$ python3 -q
>>> import numpy as np
>>> from numpy import linalg as LA
>>> np.set_printoptions(suppress=True, linewidth=100)
>>> def rnd(a):
...     return np.round(a, 2) + 0
... 
>>> arr = np.array([[8, 7], [2, 6]])
>>> arr[-1] = arr[0] + -1 * arr[1]
>>> arr
array([[8, 7],
       [6, 1]])
>>> ang = np.radians(45)
>>> R = np.eye(2)
>>> R[1, 1] = R[0, 0] = np.cos(ang)
>>> R[1, 0], R[0, 1] = -np.sin(ang), np.sin(ang)
>>> rnd(R)
array([[ 0.71,  0.71],
       [-0.71,  0.71]])
>>> A2 = arr @ R.T
>>> rnd(LA.svd(arr, compute_uv=False)), rnd(LA.svd(A2, compute_uv=False))
(array([11.91,  2.85]), array([11.91,  2.85]))
>>> np.allclose(arr @ arr.T, A2 @ A2.T)
True
>>> rnd(A2)
array([[10.61, -0.71],
       [ 4.95, -3.54]])
>>> np.allclose(LA.norm(arr, axis=1), LA.norm(A2, axis=1))
True
>>> mat = np.array([[2, -3, -2, -1], [2, 2, -3, 0], [0, -1, -2, -3]])
>>> mat[:, 1] = -3 * mat[:, 3]
>>> mat
array([[ 2,  3, -2, -1],
       [ 2,  0, -3,  0],
       [ 0,  9, -2, -3]])
>>> t3 = np.stack([mat, 2 * mat, mat[::-1]])
>>> t3.sum(axis=0)
array([[  6,  18,  -8,  -6],
       [  8,   0, -12,   0],
       [  2,  30,  -8, -10]])
>>> LA.matrix_rank(t3)
array([3, 3, 3])
>>> mat @ mat
Traceback (most recent call last):
  File "<python-input-23>", line 1, in <module>
    mat @ mat
    ~~~~^~~~~
ValueError: matmul: Input operand 1 has a mismatch in its core dimension 0, with gufunc signature (n?,k),(k,m?)->(n?,m?) (size 3 is different from 4)
>>> cov = mat.T @ mat
>>> rnd(LA.eigvalsh(cov)[::-1])
array([107.88,  16.56,   0.56,   0.  ])
>>> LA.matrix_rank(cov)
np.int64(3)
>>> cov
array([[  8,   6, -10,  -2],
       [  6,  90, -24, -30],
       [-10, -24,  17,   8],
       [ -2, -30,   8,  10]])
>>> A2 = cov[0, 0] * cov[1:] - np.outer(cov[1:, 0], cov[0])
>>> A2
array([[   0,  684, -132, -228],
       [   0, -132,   36,   44],
       [   0, -228,   44,   76]])
>>> LA.matrix_rank(A2), LA.matrix_rank(cov)
(np.int64(2), np.int64(3))
>>> cov[:, 0] / cov[0, 0]
array([ 1.  ,  0.75, -1.25, -0.25])
>>> np.flatnonzero(~A2.round(6).any(axis=1))
array([], dtype=int64)
>>> ang = np.radians(60)
>>> R = np.eye(4)
>>> R[1, 1] = R[3, 3] = np.cos(ang)
>>> R[1, 3], R[3, 1] = -np.sin(ang), np.sin(ang)
>>> rnd(R)
array([[ 1.  ,  0.  ,  0.  ,  0.  ],
       [ 0.  ,  0.5 ,  0.  , -0.87],
       [ 0.  ,  0.  ,  1.  ,  0.  ],
       [ 0.  ,  0.87,  0.  ,  0.5 ]])
>>> A2 = mat @ R.T
>>> rnd(A2)
array([[ 2.  ,  2.37, -2.  ,  2.1 ],
       [ 2.  ,  0.  , -3.  ,  0.  ],
       [ 0.  ,  7.1 , -2.  ,  6.29]])
>>> np.allclose(mat @ mat.T, A2 @ A2.T)
True
>>> np.allclose(LA.norm(mat, axis=1), LA.norm(A2, axis=1))
True
>>> feats = np.load("layer1.npy")
>>> rnd(feats)
array([[ 1.  ,  0.  ,  0.  ],
       [ 0.  , -0.71, -0.71],
       [ 0.  ,  0.71, -0.71]])
>>> rng = np.random.default_rng(7145)
>>> A2 = feats + rng.integers(-2, 3, (3, 1)) @ rng.integers(-2, 3, (1, 3))
>>> rnd(A2)
array([[ 1.  ,  0.  ,  0.  ],
       [ 0.  , -0.71, -0.71],
       [ 4.  ,  0.71,  1.29]])
>>> np.abs(A2 - feats).sum(axis=1)
array([0., 0., 6.])
>>> rnd(LA.svd(A2 - feats, compute_uv=False))
array([4.47, 0.  , 0.  ])
>>> LA.matrix_rank(A2 - feats, tol=1e-8)
np.int64(1)
